$ python3 -q
>>> import numpy as np
>>> import numpy.linalg as la
>>> np.set_printoptions(suppress=True, linewidth=120)
>>> rnd = lambda a: np.round(a, 3) + 0
>>> mat = np.loadtxt("m.csv", delimiter=",")
>>> mat
array([[ 3.02,  0.  ,  0.  ,  0.  , -1.  , -2.  , -1.  ],
       [ 2.  ,  2.02,  3.  ,  0.  , -2.  , -2.  , -3.  ],
       [ 3.  , -3.  , -2.98, -1.  ,  1.  ,  0.  ,  3.  ],
       [ 1.  ,  3.  ,  0.  ,  0.02, -2.  ,  0.  ,  1.  ],
       [-3.  , -3.  ,  1.  ,  2.  , -1.98,  1.  ,  1.  ],
       [-2.  ,  1.  , -1.  ,  0.  ,  3.  ,  3.02,  2.  ],
       [ 3.  ,  0.  ,  0.  ,  0.  , -1.  , -2.  , -0.98]])
>>> Uu, sig, VT = la.svd(mat)
>>> rnd(sig)
array([9.197, 6.964, 5.325, 3.277, 1.131, 0.785, 0.01 ])
>>> np.argmax(sig[:-1] / (sig[1:] + 1e-6)) + 1
np.int64(6)
>>> B = Uu[:, :6] @ np.diag(sig[:6]) @ VT[:6]
>>> rnd(B)
array([[ 3.019,  0.001,  0.002,  0.   , -0.998, -2.005, -0.996],
       [ 2.   ,  2.02 ,  3.   ,  0.   , -2.   , -2.   , -3.   ],
       [ 3.   , -3.   , -2.98 , -1.   ,  1.   ,  0.   ,  3.   ],
       [ 1.   ,  3.   ,  0.   ,  0.02 , -2.   ,  0.   ,  1.   ],
       [-3.   , -3.   ,  1.   ,  2.   , -1.98 ,  1.   ,  1.   ],
       [-2.   ,  1.   , -1.   ,  0.   ,  3.   ,  3.02 ,  2.   ],
       [ 3.001, -0.001, -0.002, -0.001, -1.002, -1.995, -0.984]])
>>> rnd(np.abs(mat - B).max())
np.float64(0.005)
>>> la.matrix_rank(B)
np.int64(6)
>>> rng = np.random.default_rng(1)
>>> idx = rng.permutation(7)
>>> idx
array([5, 0, 1, 4, 2, 6, 3])
>>> B = mat[idx][:, idx]
>>> B
array([[ 3.02, -2.  ,  1.  ,  3.  , -1.  ,  2.  ,  0.  ],
       [-2.  ,  3.02,  0.  , -1.  ,  0.  , -1.  ,  0.  ],
       [-2.  ,  2.  ,  2.02, -2.  ,  3.  , -3.  ,  0.  ],
       [ 1.  , -3.  , -3.  , -1.98,  1.  ,  1.  ,  2.  ],
       [ 0.  ,  3.  , -3.  ,  1.  , -2.98,  3.  , -1.  ],
       [-2.  ,  3.  ,  0.  , -1.  ,  0.  , -0.98,  0.  ],
       [ 0.  ,  1.  ,  3.  , -2.  ,  0.  ,  1.  ,  0.02]])
>>> rnd(la.det(B)), rnd(la.det(mat[idx]))
(np.float64(9.976), np.float64(9.976))
>>> np.diag(B)
array([ 3.02,  3.02,  2.02, -1.98, -2.98, -0.98,  0.02])
>>> B = np.array([[-4, 0, -9],
...     [1, -3, -4],
...     [6, -3, -9],
...     [2, -7, 3],
...     [-9, -7, 4],
...     [1, -6, 8],
...     [3, -3, -8]])
>>> la.matrix_rank(mat @ B)
np.int64(3)
>>> la.matrix_rank(np.vstack([mat, B.T]))
np.int64(7)
>>> W = np.array([[4, 3], [-5, 5], [-5, -4], [-2, 1], [2, -5], [-5, 1], [-1, -3]])
>>> c = np.array([-3, 0])
>>> hid = np.maximum(mat @ W + c, 0)
>>> (hid > 0).astype(int)
array([[1, 1],
       [0, 1],
       [1, 0],
       [0, 1],
       [0, 0],
       [0, 0],
       [1, 1]])
>>> W2 = np.array([[0, -3, 3], [2, 1, 3]])
>>> (hid @ W2).round(6).argmax(axis=1)
array([2, 2, 2, 2, 0, 0, 2])
>>> rnd(hid @ W2)
array([[  30.12,  -39.18,   99.42],
       [  42.2 ,   21.1 ,   63.3 ],
       [   0.  , -119.7 ,  119.7 ],
       [  50.04,   25.02,   75.06],
       [   0.  ,    0.  ,    0.  ],
       [   0.  ,    0.  ,    0.  ],
       [  29.88,  -39.  ,   98.76]])
>>> W @ W2
array([[  6,  -9,  21],
       [ 10,  20,   0],
       [ -8,  11, -27],
       [  2,   7,  -3],
       [-10, -11,  -9],
       [  2,  16, -12],
       [ -6,   0, -12]])
